>>> import numpy as np
>>> np.set_printoptions(precision=2, suppress=True, linewidth=140)
>>> def rnd(a):
...     return np.round(a, 2) + 0
... 
>>> mat = np.load("block14.npy")
>>> mat
array([[ 3.63, -2.41,  2.16],
       [ 0.74,  1.72, -5.66],
       [ 4.39,  2.12,  1.37],
       [ 5.3 , -2.16, 12.7 ],
       [-1.39, -9.37,  2.15],
       [-1.96, -5.05, -0.87],
       [ 3.05, -7.45, -9.54],
       [-9.07, -5.79, -5.92],
       [ 3.26,  0.64,  1.94],
       [ 3.9 ,  5.11,  6.76],
       [ 0.22, -6.42,  4.9 ],
       [-5.  , -2.24,  0.44],
       [-0.25, -0.79,  2.05],
       [ 3.71,  7.04, -4.62],
       [-2.32, -7.09,  7.6 ],
       [ 1.25, -0.6 ,  0.15],
       [ 4.52, -1.92,  8.89],
       [-9.97,  3.55,  1.69],
       [ 2.03, -2.64, -1.73],
       [ 1.56, -0.18, -5.43],
       [-2.55, -4.85, -6.12],
       [ 5.34, -4.27,  2.81],
       [-5.42,  3.49, -0.57],
       [ 0.06,  4.6 , -0.77],
       [ 1.79,  5.47, -1.7 ],
       [ 5.2 ,  2.85,  0.94],
       [-1.33, -6.38, -1.68],
       [-1.33, 10.65,  2.19],
       [-9.02, -3.69, -3.05],
       [ 7.37,  3.02,  4.84],
       [-1.06,  4.77,  5.2 ],
       [-1.45, -0.65,  3.01],
       [-4.38, -2.29, -2.78],
       [ 3.94,  2.53,  2.2 ],
       [-4.32, -4.29, -0.45],
       [-1.04,  9.25,  4.28],
       [-5.14, -6.83,  2.3 ],
       [-4.54, -7.25, -1.95],
       [-2.95, -2.1 ,  1.51],
       [ 0.96, -1.82,  3.61]])
>>> other = np.array([[2, -1, 3], [0, -2, -3], [-3, 0, -1]])
>>> np.vstack([mat, other.T]).shape
(43, 3)
>>> np.linalg.matrix_rank(mat @ other)
np.int64(3)
>>> arr = np.array([[4.0, -2.0, 0.0, 0.0],
...     [-2.0, -1.0, -2.0, 0.0],
...     [0.0, -2.0, -2.0, -2.0],
...     [0.0, 0.0, -2.0, -1.0]])
>>> rng = np.random.default_rng(505809)
>>> other = arr + rng.integers(-2, 3, (4, 2)) @ rng.integers(-2, 3, (2, 4))
>>> other
array([[ 7., -4., -6.,  3.],
       [-6.,  1.,  6., -4.],
       [ 1., -2., -4., -1.],
       [ 1.,  1., -4.,  0.]])
>>> np.abs(other - arr).sum(axis=1)
array([14., 18.,  4.,  5.])
>>> np.linalg.matrix_rank(other - arr, tol=1e-8)
np.int64(2)
>>> other - arr
array([[ 3., -2., -6.,  3.],
       [-4.,  2.,  8., -4.],
       [ 1.,  0., -2.,  1.],
       [ 1.,  1., -2.,  1.]])
>>> data = np.arange(44).reshape(4, 11) + -1
>>> data
array([[-1,  0,  1,  2,  3,  4,  5,  6,  7,  8,  9],
       [10, 11, 12, 13, 14, 15, 16, 17, 18, 19, 20],
       [21, 22, 23, 24, 25, 26, 27, 28, 29, 30, 31],
       [32, 33, 34, 35, 36, 37, 38, 39, 40, 41, 42]])
>>> # rank 2
>>> def softmax(z):
...     e = np.exp(z - z.max(axis=-1, keepdims=True))
...     return e / e.sum(axis=-1, keepdims=True)
... 
>>> rnd(softmax(10 * data[2]))
array([0., 0., 0., 0., 0., 0., 0., 0., 0., 0., 1.])
>>> rnd(softmax(data[2]))
array([0.  , 0.  , 0.  , 0.  , 0.  , 0.  , 0.01, 0.03, 0.09, 0.23, 0.63])
>>> rnd(softmax(data[2] + -1))
array([0.  , 0.  , 0.  , 0.  , 0.  , 0.  , 0.01, 0.03, 0.09, 0.23, 0.63])
>>> att = data @ data.T / np.sqrt(11)
>>> softmax(att).round(6).argmax(axis=1)
array([3, 3, 3, 3])
>>> np.linalg.matrix_rank(data, rtol=0.1)
np.int64(1)
>>> rnd(np.linalg.norm(data, 2) / np.linalg.norm(data))
np.float64(1.0)
>>> rank = np.linalg.matrix_rank(data)
>>> rank
np.int64(2)
>>> ns = np.linalg.svd(data)[2][rank:].T
>>> np.allclose(data @ ns, 0)
True
>>> [int(np.linalg.matrix_rank(data[:i])) for i in range(1, len(data) + 1)]
[1, 2, 2, 2]
>>> [int(np.linalg.matrix_rank(np.delete(data, i, axis=0))) for i in range(4)]
[2, 2, 2, 2]
>>> lab = rng.integers(0, 2, 7)
>>> feats = np.triu((lab[:, None] == lab) & (rng.random((7, 7)) < 0.8), 1).astype(int)
>>> feats += feats.T
>>> feats
array([[0, 0, 1, 1, 0, 1, 1],
       [0, 0, 0, 0, 1, 0, 0],
       [1, 0, 0, 1, 0, 0, 1],
       [1, 0, 1, 0, 0, 1, 1],
       [0, 1, 0, 0, 0, 0, 0],
       [1, 0, 0, 1, 0, 0, 1],
       [1, 0, 1, 1, 0, 1, 0]])
>>> # null space of dimension 1
>>> left, sigma, VT = np.linalg.svd(mat, full_matrices=False)
>>> print(rnd(left.T @ left))
[[1. 0. 0.]
 [0. 1. 0.]
 [0. 0. 1.]]
>>> print(left.shape, sigma.shape, VT.shape)
(40, 3) (3,) (3, 3)
>>> (sigma > 1e-8).sum()
np.int64(3)
>>> rnd(np.abs(VT[0]))
array([0.53, 0.71, 0.46])
>>> print(rnd(left.T @ mat @ VT.T))
[[34.17  0.    0.  ]
 [ 0.   27.82  0.  ]
 [ 0.    0.   22.37]]
>>> np.allclose(left * sigma @ VT, mat)
True
>>> left, sigma, VT = np.linalg.svd(feats)
>>> np.argmax(sigma[:-1] / (sigma[1:] + 1e-6)) + 1
np.int64(6)
>>> other = left[:, :6] @ np.diag(sigma[:6]) @ VT[:6]
>>> rnd(np.linalg.norm(feats - other) / np.linalg.norm(feats))
np.float64(0.0)
>>> np.linalg.matrix_rank(feats, rtol=0.05)
np.int64(6)
>>> other = np.array([[1, 1, 2, 3, 3, 0],
...     [2, 0, 3, 3, 1, 2],
...     [1, 2, 2, 3, 2, 1],
...     [0, 0, 2, 3, 0, 1],
...     [1, 3, 1, 2, 3, 1],
...     [2, 0, 3, 3, 2, 1]])
>>> J = other + other.T
>>> J
array([[2, 3, 3, 3, 4, 2],
       [3, 0, 5, 3, 4, 2],
       [3, 5, 4, 5, 3, 4],
       [3, 3, 5, 6, 2, 4],
       [4, 4, 3, 2, 6, 3],
       [2, 2, 4, 4, 3, 2]])
>>> # equal to its transpose
>>> other = J + rng.integers(-2, 3, (6, 4)) @ rng.integers(-2, 3, (4, 6))
>>> other
array([[ 1,  8,  3,  3,  8,  5],
       [ 9, -6,  8,  3,  1, -3],
       [-1,  7,  3,  4,  7,  6],
       [10, -5,  6,  7, -5, -1],
       [ 3,  6,  5,  1, 10,  3],
       [ 3,  3,  6,  3,  8,  2]])
>>> np.abs(other - J).sum(axis=1)
array([13, 23, 14, 29, 10, 10])
>>> other - J
array([[-1,  5,  0,  0,  4,  3],
       [ 6, -6,  3,  0, -3, -5],
       [-4,  2, -1, -1,  4,  2],
       [ 7, -8,  1,  1, -7, -5],
       [-1,  2,  2, -1,  4,  0],
       [ 1,  1,  2, -1,  5,  0]])
>>> x0 = np.array([-5, 1, 7, 1, 3, 3])
>>> a = np.maximum(J @ x0, 0)
>>> a
array([35, 41, 44, 47, 34, 39])
>>> np.flatnonzero(a > 1e-9)
array([0, 1, 2, 3, 4, 5])
>>> P = mat @ np.linalg.solve(mat.T @ mat, mat.T)
>>> rnd(np.linalg.eigvalsh(P))
array([0., 0., 0., 0., 0., 0., 0., 0., 0., 0., 0., 0., 0., 0., 0., 0., 0., 0., 0., 0., 0., 0., 0., 0., 0., 0., 0., 0., 0., 0., 0., 0., 0.,
       0., 0., 0., 0., 1., 1., 1.])
>>> rnd(np.diag(P))
array([0.03, 0.05, 0.03, 0.23, 0.1 , 0.03, 0.24, 0.14, 0.02, 0.08, 0.08, 0.04, 0.01, 0.11, 0.15, 0.  , 0.12, 0.22, 0.02, 0.05, 0.07, 0.08,
       0.07, 0.02, 0.04, 0.04, 0.04, 0.15, 0.12, 0.09, 0.07, 0.02, 0.03, 0.03, 0.04, 0.13, 0.09, 0.07, 0.02, 0.02])
>>> np.linalg.matrix_rank(np.eye(40) - P)
np.int64(37)
>>> G = J.T @ J
>>> print(G)
[[ 51  50  68  64  65  50]
 [ 50  63  64  68  63  54]
 [ 68  64 100  96  84  69]
 [ 64  68  96  99  75  70]
 [ 65  63  84  75  90  60]
 [ 50  54  69  70  60  53]]
>>> print(np.allclose(G, G.T))
True
>>> print(rnd(np.linalg.eigvalsh(G)[::-1]))
[417.11  21.77  15.37   1.67   0.07   0.02]
>>> M = np.load("data.npy")
>>> M
array([[ 1, -2,  4, -8],
       [ 1, -1,  1, -1],
       [ 1,  0,  0,  0],
       [ 1,  1,  1,  1]])
>>> rnd(np.linalg.det(M))
np.float64(12.0)
>>> np.trace(M)
np.int64(1)
>>> np.allclose(M, M.T)
False
>>> np.allclose(M @ M.T, M.T @ M)
False
>>> (M + M.T) / 2
array([[ 1. , -0.5,  2.5, -3.5],
       [-0.5, -1. ,  0.5,  0. ],
       [ 2.5,  0.5,  0. ,  0.5],
       [-3.5,  0. ,  0.5,  1. ]])
>>> rnd(np.abs(np.linalg.eigvals(M)).max())
np.float64(3.43)
>>> rnd(np.sort(np.abs(np.linalg.eigvals(M))))
array([0.71, 1.44, 3.43, 3.43])
>>> m1 = np.eye(14, dtype=int)[rng.permutation(14)] * np.array([7, 8, 5, 6, 5, 0, 4, 2, 6, 1, 2, 6, 8, 3])
>>> m1
array([[0, 0, 5, 0, 0, 0, 0, 0, 0, 0, 0, 0, 0, 0],
       [0, 0, 0, 0, 0, 0, 0, 0, 0, 0, 0, 0, 0, 3],
       [0, 0, 0, 6, 0, 0, 0, 0, 0, 0, 0, 0, 0, 0],
       [0, 0, 0, 0, 0, 0, 0, 0, 0, 0, 0, 6, 0, 0],
       [0, 0, 0, 0, 0, 0, 0, 0, 6, 0, 0, 0, 0, 0],
       [0, 0, 0, 0, 0, 0, 0, 0, 0, 1, 0, 0, 0, 0],
       [0, 0, 0, 0, 5, 0, 0, 0, 0, 0, 0, 0, 0, 0],
       [0, 0, 0, 0, 0, 0, 0, 2, 0, 0, 0, 0, 0, 0],
       [0, 0, 0, 0, 0, 0, 0, 0, 0, 0, 0, 0, 8, 0],
       [7, 0, 0, 0, 0, 0, 0, 0, 0, 0, 0, 0, 0, 0],
       [0, 8, 0, 0, 0, 0, 0, 0, 0, 0, 0, 0, 0, 0],
       [0, 0, 0, 0, 0, 0, 0, 0, 0, 0, 2, 0, 0, 0],
       [0, 0, 0, 0, 0, 0, 0, 0, 0, 0, 0, 0, 0, 0],
       [0, 0, 0, 0, 0, 0, 4, 0, 0, 0, 0, 0, 0, 0]])
>>> G = m1.T @ m1
>>> rnd(np.linalg.svd(m1, compute_uv=False) ** 2)
array([64., 64., 49., 36., 36., 36., 25., 25., 16.,  9.,  4.,  4.,  1.,  0.])
>>> print(rnd(softmax(m1[1])))
[0.03 0.03 0.03 0.03 0.03 0.03 0.03 0.03 0.03 0.03 0.03 0.03 0.03 0.61]
>>> att = m1 @ m1.T / np.sqrt(14)
>>> print(softmax(att).round(6).argmax(axis=1))
[ 0  1  2  3  4  5  6  7  8  9 10 11  0 13]
>>> rnd(np.linalg.det(m1))
np.float64(0.0)
>>> print(np.trace(m1))
2
>>> m1[:, 4] @ m1[:, 5]
np.int64(0)
>>> [round(float(x), 2) for x in np.linalg.svd(m1, compute_uv=False)[:3]]
[8.0, 8.0, 7.0]
>>> print(np.linalg.matrix_rank(m1, rtol=0.1))
13
>>> print(rnd(np.linalg.norm(m1, 2) / np.linalg.norm(m1)))
0.42
>>> np.argsort(-np.linalg.norm(m1, axis=0).round(6), kind="stable")[:3]
array([ 1, 12,  0])
>>> A = np.loadtxt("a.csv", delimiter=",")
>>> rnd(A)
array([[-1.96, -0.12, -0.01,  0.34],
       [-0.12, -0.09, -0.43,  0.11],
       [-0.01, -0.43, -1.86, -0.45],
       [ 0.34,  0.11, -0.45,  1.91]])
>>> # rows and columns are dependent
>>> f, r1 = A[1], A[3]
>>> rnd(f @ r1)
np.float64(0.36)
>>> p = (f @ r1) / (f @ f) * f
>>> print(rnd((r1 - p) @ f))
0.0
>>> rnd(np.linalg.norm(f + r1) ** 2 + np.linalg.norm(f - r1) ** 2)
np.float64(8.37)
>>> np.linalg.matrix_rank(np.outer(f, r1))
np.int64(1)
>>> rnd(np.trace(np.linalg.pinv(A) @ A))
np.float64(3.0)
>>> np.linalg.lstsq(A[:-1].T, A[-1])[2]
np.int32(3)
>>> w, evecs = np.linalg.eigh(A)
>>> x0 = np.array([-3, -2, -3, -3])
>>> rnd(evecs * np.maximum(w, 0) @ evecs.T)
array([[ 0.01,  0.01, -0.02,  0.16],
       [ 0.01,  0.01, -0.02,  0.15],
       [-0.02, -0.02,  0.03, -0.25],
       [ 0.16,  0.15, -0.25,  1.94]])
>>> W = np.array([[3, 9, 6, 4, -1, 0],
...     [7, 5, 6, -6, -9, -5],
...     [9, 4, -1, -7, 7, 8],
...     [5, 8, 3, 6, -2, 7],
...     [2, -4, 6, -7, 2, 2],
...     [2, 3, 3, -6, 5, -4],
...     [5, -9, 6, -8, 8, 8],
...     [-5, 2, 0, 0, 5, 8],
...     [-3, -4, -3, 3, 3, 6],
...     [-3, 2, 9, 9, -6, -7],
...     [-5, -2, -1, -3, -4, 6],
...     [6, 9, 2, -2, 5, 7],
...     [-5, 7, 5, 8, 1, 6],
...     [6, -5, -5, -7, -5, 5]])
>>> beta = np.array([2, -1, -3, 0, 3, -3])
>>> hid = np.maximum(m1 @ W + beta, 0)
>>> rnd((hid > 0).mean(axis=0))
array([0.64, 0.57, 0.57, 0.36, 0.57, 0.71])
>>> C = np.array([[-4, -9], [-3, -5], [3, -2], [2, -4], [1, 3], [-6, -8]])
>>> (hid @ C).round(6).argmax(axis=1)
array([0, 0, 0, 0, 0, 0, 0, 0, 0, 0, 0, 0, 0, 0])
>>> rank = np.linalg.matrix_rank(feats)
>>> rank
np.int64(6)
>>> ns = np.linalg.svd(feats)[2][rank:].T
>>> [int(np.linalg.matrix_rank(feats[:i])) for i in range(1, len(feats) + 1)]
[1, 2, 3, 4, 5, 5, 6]
>>> np.linalg.matrix_rank(feats.T @ feats), np.linalg.matrix_rank(feats @ feats.T)
(np.int64(6), np.int64(6))
